$ python3 -q
>>> import numpy as np
>>> np.set_printoptions(suppress=True, linewidth=200)
>>> u = np.array([0, 0, -2, 0])
>>> g = np.array([-3, 1, 0, -3, 3])
>>> feats = np.outer(u, g)
>>> feats
array([[ 0,  0,  0,  0,  0],
       [ 0,  0,  0,  0,  0],
       [ 6, -2,  0,  6, -6],
       [ 0,  0,  0,  0,  0]])
>>> left, sv, Vh = np.linalg.svd(feats)
>>> vecs = Vh[:(sv > 1e-8).sum()]
>>> rng = np.random.default_rng(7804)
>>> x = feats[2] + -3 * feats[0] + rng.integers(2) * np.eye(5)[4]
>>> x
array([ 6., -2.,  0.,  6., -6.])
>>> np.allclose(vecs.T @ vecs @ x, x)
True
>>> np.round(np.linalg.norm(x - vecs.T @ vecs @ x), 2)
np.float64(0.0)
>>> np.linalg.matrix_rank(np.vstack([feats, x]))
np.int64(1)
>>> x = np.array([0, -1, -1, 1, -1])
>>> (feats @ x).argmax()
np.int64(2)
>>> feats * x
array([[0, 0, 0, 0, 0],
       [0, 0, 0, 0, 0],
       [0, 2, 0, 6, 6],
       [0, 0, 0, 0, 0]])
>>> feats @ (2 * x)
array([ 0,  0, 28,  0])
>>> feats @ x
array([ 0,  0, 14,  0])
>>> feats @ np.eye(5)[0]
array([0., 0., 6., 0.])
>>> rk = np.linalg.matrix_rank(feats)
>>> rk
np.int64(1)
>>> ns = np.linalg.svd(feats)[2][rk:].T
>>> ns.shape
(5, 4)
>>> np.round(ns @ ns.T, 2)
array([[ 0.68,  0.11,  0.  , -0.32,  0.32],
       [ 0.11,  0.96,  0.  ,  0.11, -0.11],
       [ 0.  ,  0.  ,  1.  ,  0.  ,  0.  ],
       [-0.32,  0.11,  0.  ,  0.68,  0.32],
       [ 0.32, -0.11,  0.  ,  0.32,  0.68]])
>>> np.linalg.matrix_rank(feats.T @ feats), np.linalg.matrix_rank(feats @ feats.T)
(np.int64(1), np.int64(1))
>>> A = np.loadtxt("run3.csv", delimiter=",")
>>> A
array([[ 0.,  0.,  0.,  0.,  0.,  0.,  0.,  2.],
       [ 0.,  0.,  0., -1.,  0.,  0.,  0.,  0.],
       [-2.,  0.,  0.,  0.,  0.,  0.,  0.,  0.],
       [ 0., -1.,  0.,  0.,  0.,  0.,  0.,  0.],
       [ 0.,  0.,  0.,  0.,  0.,  0.,  2.,  0.],
       [ 0.,  0.,  0.,  0.,  0.,  2.,  0.,  0.],
       [ 0.,  0., -3.,  0.,  0.,  0.,  0.,  0.],
       [ 0.,  0.,  0.,  0., -2.,  0.,  0.,  0.]])
>>> W = np.array([[-1, 2, 1, 2, 1, 0],
...     [2, 0, 0, 1, 2, 0],
...     [0, 2, -2, 0, 2, -2],
...     [0, 1, -3, 3, 3, 1],
...     [0, -1, -1, 2, 3, 2],
...     [0, -2, 0, 0, 3, 1],
...     [1, -1, -3, -3, -3, -1],
...     [2, -2, 1, -1, 3, 2]])
>>> coef = np.array([1, -2, -3, -3, -2, 1])
>>> act = np.maximum(A @ W + coef, 0)
>>> np.linalg.matrix_rank(act)
np.int64(4)
>>> C = np.array([[1, 0, 2], [1, 3, 3], [2, 0, 0], [2, 3, 2], [1, 1, 1], [1, 2, 1]])
>>> W @ C
array([[  8,  13,   9],
       [  6,   5,   8],
       [ -2,   4,   6],
       [  5,  17,  13],
       [  6,  10,   6],
       [  2,  -1,  -2],
       [-16, -17, -11],
       [  5,  -2,   1]])
>>> G = A.T @ A
>>> np.trace(G), (A ** 2).sum()
(np.float64(31.0), np.float64(31.0))
>>> (A @ A.T).shape
(8, 8)
>>> np.diag(G)
array([4., 1., 9., 1., 4., 4., 4., 4.])
>>> np.round(np.linalg.norm(A, axis=0), 2)
array([2., 1., 3., 1., 2., 2., 2., 2.])
>>> A @ A.T
array([[4., 0., 0., 0., 0., 0., 0., 0.],
       [0., 1., 0., 0., 0., 0., 0., 0.],
       [0., 0., 4., 0., 0., 0., 0., 0.],
       [0., 0., 0., 1., 0., 0., 0., 0.],
       [0., 0., 0., 0., 4., 0., 0., 0.],
       [0., 0., 0., 0., 0., 4., 0., 0.],
       [0., 0., 0., 0., 0., 0., 9., 0.],
       [0., 0., 0., 0., 0., 0., 0., 4.]])
>>> np.round(np.linalg.pinv(A), 2)
array([[ 0.  ,  0.  , -0.5 ,  0.  ,  0.  ,  0.  ,  0.  ,  0.  ],
       [ 0.  ,  0.  ,  0.  , -1.  ,  0.  ,  0.  ,  0.  ,  0.  ],
       [ 0.  ,  0.  ,  0.  ,  0.  ,  0.  ,  0.  , -0.33,  0.  ],
       [ 0.  , -1.  ,  0.  ,  0.  ,  0.  ,  0.  ,  0.  ,  0.  ],
       [ 0.  ,  0.  ,  0.  ,  0.  ,  0.  ,  0.  ,  0.  , -0.5 ],
       [ 0.  ,  0.  ,  0.  ,  0.  ,  0.  ,  0.5 ,  0.  ,  0.  ],
       [ 0.  ,  0.  ,  0.  ,  0.  ,  0.5 ,  0.  ,  0.  ,  0.  ],
       [ 0.5 ,  0.  ,  0.  ,  0.  ,  0.  ,  0.  ,  0.  ,  0.  ]])
>>> u = np.array([4, -1, -3])
>>> np.convolve(A[0], u)
array([ 0.,  0.,  0.,  0.,  0.,  0.,  0.,  8., -2., -6.])
>>> np.polyval(u, A[0])
array([-3., -3., -3., -3., -3., -3., -3., 11.])
>>> np.cross(A[0, :3], A[5, :3])
array([0., 0., 0.])
>>> np.correlate(A[0], A[5], "full")
array([0., 0., 0., 0., 0., 0., 0., 0., 0., 4., 0., 0., 0., 0., 0.])
>>> np.array([np.convolve(row, u, "same") for row in A])
array([[  0.,   0.,   0.,   0.,   0.,   0.,   8.,  -2.],
       [  0.,   0.,  -4.,   1.,   3.,   0.,   0.,   0.],
       [  2.,   6.,   0.,   0.,   0.,   0.,   0.,   0.],
       [ -4.,   1.,   3.,   0.,   0.,   0.,   0.,   0.],
       [  0.,   0.,   0.,   0.,   0.,   8.,  -2.,  -6.],
       [  0.,   0.,   0.,   0.,   8.,  -2.,  -6.,   0.],
       [  0., -12.,   3.,   9.,   0.,   0.,   0.,   0.],
       [  0.,   0.,   0.,  -8.,   2.,   6.,   0.,   0.]])
>>> W0 = 3 * np.eye(11) + np.eye(11, k=1)
>>> W0
array([[3., 1., 0., 0., 0., 0., 0., 0., 0., 0., 0.],
       [0., 3., 1., 0., 0., 0., 0., 0., 0., 0., 0.],
       [0., 0., 3., 1., 0., 0., 0., 0., 0., 0., 0.],
       [0., 0., 0., 3., 1., 0., 0., 0., 0., 0., 0.],
       [0., 0., 0., 0., 3., 1., 0., 0., 0., 0., 0.],
       [0., 0., 0., 0., 0., 3., 1., 0., 0., 0., 0.],
       [0., 0., 0., 0., 0., 0., 3., 1., 0., 0., 0.],
       [0., 0., 0., 0., 0., 0., 0., 3., 1., 0., 0.],
       [0., 0., 0., 0., 0., 0., 0., 0., 3., 1., 0.],
       [0., 0., 0., 0., 0., 0., 0., 0., 0., 3., 1.],
       [0., 0., 0., 0., 0., 0., 0., 0., 0., 0., 3.]])
>>> idx = rng.permutation(11)
>>> M2 = W0[:, idx] * rng.choice([-1, 1], 11)
>>> M2
array([[-0.,  3., -0., -0.,  0.,  0.,  1.,  0.,  0.,  0., -0.],
       [-0.,  0., -0., -0.,  0.,  1.,  3.,  0.,  0.,  0., -0.],
       [-0.,  0., -0., -0.,  0.,  3.,  0.,  1.,  0.,  0., -0.],
       [-0.,  0., -1., -0.,  0.,  0.,  0.,  3.,  0.,  0., -0.],
       [-0.,  0., -3., -0.,  0.,  0.,  0.,  0.,  1.,  0., -0.],
       [-0.,  0., -0., -0.,  0.,  0.,  0.,  0.,  3.,  1., -0.],
       [-0.,  0., -0., -0.,  0.,  0.,  0.,  0.,  0.,  3., -1.],
       [-1.,  0., -0., -0.,  0.,  0.,  0.,  0.,  0.,  0., -3.],
       [-3.,  0., -0., -1.,  0.,  0.,  0.,  0.,  0.,  0., -0.],
       [-0.,  0., -0., -3.,  1.,  0.,  0.,  0.,  0.,  0., -0.],
       [-0.,  0., -0., -0.,  3.,  0.,  0.,  0.,  0.,  0., -0.]])
>>> left, _, Vh = np.linalg.svd(W0.T @ M2)
>>> idx
array([ 8,  0,  4,  9, 10,  2,  1,  3,  5,  6,  7])
>>> np.round(np.linalg.lstsq(W0, M2)[0], 2) + 0
array([[ 0.,  1.,  0.,  0.,  0.,  0.,  0.,  0.,  0.,  0.,  0.],
       [ 0.,  0.,  0.,  0.,  0.,  0.,  1.,  0.,  0.,  0.,  0.],
       [ 0.,  0.,  0.,  0.,  0.,  1.,  0.,  0.,  0.,  0.,  0.],
       [ 0.,  0.,  0.,  0.,  0.,  0.,  0.,  1.,  0.,  0.,  0.],
       [ 0.,  0., -1.,  0.,  0.,  0.,  0.,  0.,  0.,  0.,  0.],
       [ 0.,  0.,  0.,  0.,  0.,  0.,  0.,  0.,  1.,  0.,  0.],
       [ 0.,  0.,  0.,  0.,  0.,  0.,  0.,  0.,  0.,  1.,  0.],
       [ 0.,  0.,  0.,  0.,  0.,  0.,  0.,  0.,  0.,  0., -1.],
       [-1.,  0.,  0.,  0.,  0.,  0.,  0.,  0.,  0.,  0.,  0.],
       [ 0.,  0.,  0., -1.,  0.,  0.,  0.,  0.,  0.,  0.,  0.],
       [ 0.,  0.,  0.,  0.,  1.,  0.,  0.,  0.,  0.,  0.,  0.]])
>>> Q, R = np.linalg.qr(M2)
>>> np.trace(Q @ Q.T)
np.float64(11.0)
>>> np.round(np.abs(np.diag(R)), 2)
array([3.16, 3.  , 3.16, 3.02, 3.  , 3.16, 2.85, 2.85, 3.  , 3.  , 2.83])
>>> Q.round(2) + 0
array([[ 0.  , -1.  ,  0.  ,  0.  ,  0.  ,  0.  ,  0.  ,  0.  ,  0.  ,  0.  ,  0.  ],
       [ 0.  ,  0.  ,  0.  ,  0.  ,  0.  , -0.32, -0.95,  0.  ,  0.  ,  0.  ,  0.  ],
       [ 0.  ,  0.  ,  0.  ,  0.  ,  0.  , -0.95,  0.32,  0.  ,  0.  ,  0.  ,  0.  ],
       [ 0.  ,  0.  , -0.32,  0.  ,  0.  ,  0.  ,  0.  ,  0.95,  0.  ,  0.  ,  0.  ],
       [ 0.  ,  0.  , -0.95,  0.  ,  0.  ,  0.  ,  0.  , -0.32,  0.  ,  0.  ,  0.  ],
       [ 0.  ,  0.  ,  0.  ,  0.  ,  0.  ,  0.  ,  0.  ,  0.  ,  1.  ,  0.  ,  0.  ],
       [ 0.  ,  0.  ,  0.  ,  0.  ,  0.  ,  0.  ,  0.  ,  0.  ,  0.  ,  1.  ,  0.  ],
       [-0.32,  0.  ,  0.  , -0.1 , -0.03,  0.  ,  0.  ,  0.  ,  0.  ,  0.  ,  0.94],
       [-0.95,  0.  ,  0.  ,  0.03,  0.01,  0.  ,  0.  ,  0.  ,  0.  ,  0.  , -0.31],
       [ 0.  ,  0.  ,  0.  ,  0.99,  0.  ,  0.  ,  0.  ,  0.  ,  0.  ,  0.  ,  0.1 ],
       [ 0.  ,  0.  ,  0.  ,  0.  , -1.  ,  0.  ,  0.  ,  0.  ,  0.  ,  0.  , -0.03]])
